$ python -q
>>> import numpy as np
>>> np.set_printoptions(precision=3, suppress=True, linewidth=120, legacy="1.25")
>>> J = np.load("sample9.npy")
>>> print(J)
[[ 0.91  -0.026  0.019 -0.278  0.061]
 [-0.026  0.644  0.19   0.057  0.435]
 [ 0.019  0.19   0.898 -0.013 -0.234]
 [-0.278  0.057 -0.013  0.089  0.024]
 [ 0.061  0.435 -0.234  0.024  0.459]]
>>> print(round(np.linalg.det(J.T), 3))
0.0
>>> print(np.round(np.linalg.det(J[::-1]), 3))
0.0
>>> print(np.round(np.poly(J), 3) + 0)
[ 1. -3.  3. -1.  0.  0.]
>>> F = np.loadtxt("block8.csv", delimiter=",")
>>> print(F)
[[ 0.  0.  0.  0.  0.  0.  0.]
 [ 4.  0.  4. -5.  5. -3.  3.]]
>>> x = np.array([3, -1, -3, 0, 2])
>>> print(J @ J @ x)
[ 2.819 -0.422 -3.295 -0.805  1.368]
>>> print(J @ x)
[ 2.819 -0.422 -3.295 -0.805  1.368]
>>> print(round(float((x - J @ x) @ (J @ x)), 3))
-0.0
>>> print(np.eye(5) - J)
[[ 0.09   0.026 -0.019  0.278 -0.061]
 [ 0.026  0.356 -0.19  -0.057 -0.435]
 [-0.019 -0.19   0.102  0.013  0.234]
 [ 0.278 -0.057  0.013  0.911 -0.024]
 [-0.061 -0.435  0.234 -0.024  0.541]]
>>> X = np.array([[-1.0, 2.0, -2.0, 0.0],
...     [-4.0, 5.0, -4.0, 0.0],
...     [-4.0, 4.0, -3.0, 0.0],
...     [-4.0, 6.0, -4.0, -1.0]])
>>> W1 = np.array([[3, -8], [-9, -2], [1, 9], [1, 1]])
>>> coef = np.array([2, 0])
>>> H = np.maximum(X @ W1 + coef, 0)
>>> print((H > 0).astype(int))
[[0 0]
 [0 0]
 [0 0]
 [0 0]]
>>> print((H > 0).mean(axis=0))
[0. 0.]
>>> print(np.linalg.matrix_rank(H))
0
>>> Z = np.array([[2, -2, 0], [-2, -1, 2]])
>>> print((H @ Z).round(6).argmax(axis=1))
[0 0 0 0]
>>> print(W1 @ Z)
[[ 22   2 -16]
 [-14  20  -4]
 [-16 -11  18]
 [  0  -3   2]]
>>> U, sv, VT = np.linalg.svd(J)
>>> V = VT[:(sv > 1e-8).sum()]
>>> rng = np.random.default_rng(4983)
>>> x = J[3] + 5 * J[0] + rng.integers(2) * np.eye(5)[3]
>>> print(x)
[ 4.27  -0.073  0.084 -0.302  0.328]
>>> print(np.allclose(V.T @ V @ x, x))
False
>>> print(round(float(np.linalg.norm(x - V.T @ V @ x)), 3))
0.954
>>> out = np.linalg.inv(X)
>>> print(np.linalg.det(X) * out)
[[-1.  2. -2. -0.]
 [-4.  5. -4. -0.]
 [-4.  4. -3.  0.]
 [-4.  6. -4. -1.]]
>>> print(np.linalg.inv(out))
[[-1.  2. -2. -0.]
 [-4.  5. -4. -0.]
 [-4.  4. -3.  0.]
 [-4.  6. -4. -1.]]
>>> print(np.round(np.linalg.slogdet(X)[0], 3))
1.0
>>> print(np.linalg.matrix_rank(X, rtol=0.1))
1
>>> print(np.round(np.linalg.norm(X, 2) / np.linalg.norm(X), 3))
0.994
>>> mat = np.load("run5.npy")
>>> print(mat)
[[0 0 0 0 1 0]
 [0 0 0 0 0 1]
 [0 1 0 0 0 0]
 [0 0 0 1 0 0]
 [0 0 1 0 0 0]
 [1 0 0 0 0 0]]
>>> out = np.linalg.inv(mat)
>>> print(out)
[[0. 0. 0. 0. 0. 1.]
 [0. 0. 1. 0. 0. 0.]
 [0. 0. 0. 0. 1. 0.]
 [0. 0. 0. 1. 0. 0.]
 [1. 0. 0. 0. 0. 0.]
 [0. 1. 0. 0. 0. 0.]]
>>> print(np.linalg.det(mat) * out)
[[0. 0. 0. 0. 0. 1.]
 [0. 0. 1. 0. 0. 0.]
 [0. 0. 0. 0. 1. 0.]
 [0. 0. 0. 1. 0. 0.]
 [1. 0. 0. 0. 0. 0.]
 [0. 1. 0. 0. 0. 0.]]
>>> print(round(np.linalg.slogdet(mat)[0], 3))
1.0
>>> print((np.abs(out) > 1e-9).astype(int))
[[0 0 0 0 0 1]
 [0 0 1 0 0 0]
 [0 0 0 0 1 0]
 [0 0 0 1 0 0]
 [1 0 0 0 0 0]
 [0 1 0 0 0 0]]
>>> print(round(float(np.linalg.cond(mat)), 3))
1.0
>>> print(mat @ out)
[[1. 0. 0. 0. 0. 0.]
 [0. 1. 0. 0. 0. 0.]
 [0. 0. 1. 0. 0. 0.]
 [0. 0. 0. 1. 0. 0.]
 [0. 0. 0. 0. 1. 0.]
 [0. 0. 0. 0. 0. 1.]]
>>> out = mat / np.linalg.norm(mat, axis=1, keepdims=True)
>>> cov = out @ out.T
>>> print(np.linalg.norm(out, axis=1))
[1. 1. 1. 1. 1. 1.]
>>> print((np.abs(cov) > 0.9).astype(int))
[[1 0 0 0 0 0]
 [0 1 0 0 0 0]
 [0 0 1 0 0 0]
 [0 0 0 1 0 0]
 [0 0 0 0 1 0]
 [0 0 0 0 0 1]]
>>> print(cov)
[[1. 0. 0. 0. 0. 0.]
 [0. 1. 0. 0. 0. 0.]
 [0. 0. 1. 0. 0. 0.]
 [0. 0. 0. 1. 0. 0.]
 [0. 0. 0. 0. 1. 0.]
 [0. 0. 0. 0. 0. 1.]]
>>> print(cov[1])
[0. 1. 0. 0. 0. 0.]
